$ python -q
>>> import numpy as np
>>> np.set_printoptions(suppress=True, linewidth=140)
>>> E = np.array([[1, -2, 4, -8], [1, -1, 1, -1], [1, 0, 0, 0]])
>>> T = np.stack([E, -3 * E, E[::-1]])
>>> np.linalg.matrix_rank(T)
array([3, 3, 3])
>>> np.linalg.matrix_rank(T.reshape(3, -1))
np.int64(2)
>>> np.einsum("bij,cij->bc", T, T)
array([[  90, -270,    6],
       [-270,  810,  -18],
       [   6,  -18,   90]])
>>> T.sum(axis=0)
array([[-1,  4, -8, 16],
       [-1,  1, -1,  1],
       [-1, -2,  4, -8]])
>>> U, sv, Vh = np.linalg.svd(E, full_matrices=False)
>>> np.round(np.abs(Vh[0]), 2)
array([0.13, 0.23, 0.44, 0.86])
>>> np.round(np.cumsum(sv ** 2) / np.sum(sv ** 2), 2)
array([0.97, 1.  , 1.  ])
>>> sv.round(2)
array([9.37, 1.4 , 0.57])
>>> np.abs(U[:, 0]).round(6).argmax()
np.int64(0)
>>> np.round(sv / sv[0], 2)
array([1.  , 0.15, 0.06])
>>> np.round(U.T @ U, 2) + 0
array([[1., 0., 0.],
       [0., 1., 0.],
       [0., 0., 1.]])
>>> (sv > 1e-8).sum()
np.int64(3)
>>> J = np.array([[0, 0, 0, 0, 1, 0, 0],
...     [0, 0, 0, 0, 0, 1, 0],
...     [0, 1, 0, 0, 0, 0, 0],
...     [1, 0, 0, 0, 0, 0, 0],
...     [0, 0, 1, 0, 0, 0, 0],
...     [0, 0, 0, 0, 0, 0, 1],
...     [0, 0, 0, 1, 0, 0, 0]])
>>> J
array([[0, 0, 0, 0, 1, 0, 0],
       [0, 0, 0, 0, 0, 1, 0],
       [0, 1, 0, 0, 0, 0, 0],
       [1, 0, 0, 0, 0, 0, 0],
       [0, 0, 1, 0, 0, 0, 0],
       [0, 0, 0, 0, 0, 0, 1],
       [0, 0, 0, 1, 0, 0, 0]])
>>> other = J / np.sqrt((J ** 2).mean(axis=1, keepdims=True))
>>> np.linalg.matrix_rank(J - J.mean(axis=1, keepdims=True))
np.int64(6)
>>> np.round(np.linalg.norm(other, axis=1), 2)
array([2.65, 2.65, 2.65, 2.65, 2.65, 2.65, 2.65])
>>> np.linalg.matrix_rank(other) == np.linalg.matrix_rank(J)
np.True_
>>> np.round(np.sort(np.abs(np.linalg.eigvals(J)))[::-1], 2)
array([1., 1., 1., 1., 1., 1., 1.])
>>> np.linalg.matrix_power(J, 100)
array([[0, 0, 1, 0, 0, 0, 0],
       [0, 0, 0, 0, 0, 0, 1],
       [0, 0, 0, 0, 0, 1, 0],
       [0, 0, 0, 0, 1, 0, 0],
       [0, 1, 0, 0, 0, 0, 0],
       [0, 0, 0, 1, 0, 0, 0],
       [1, 0, 0, 0, 0, 0, 0]])
>>> J @ np.ones(7)
array([1., 1., 1., 1., 1., 1., 1.])
>>> p = np.eye(7)[1]
>>> for _ in range(3):
...     p = p @ J
...     print(p.round(2))
... 
[0. 0. 0. 0. 0. 1. 0.]
[0. 0. 0. 0. 0. 0. 1.]
[0. 0. 0. 1. 0. 0. 0.]
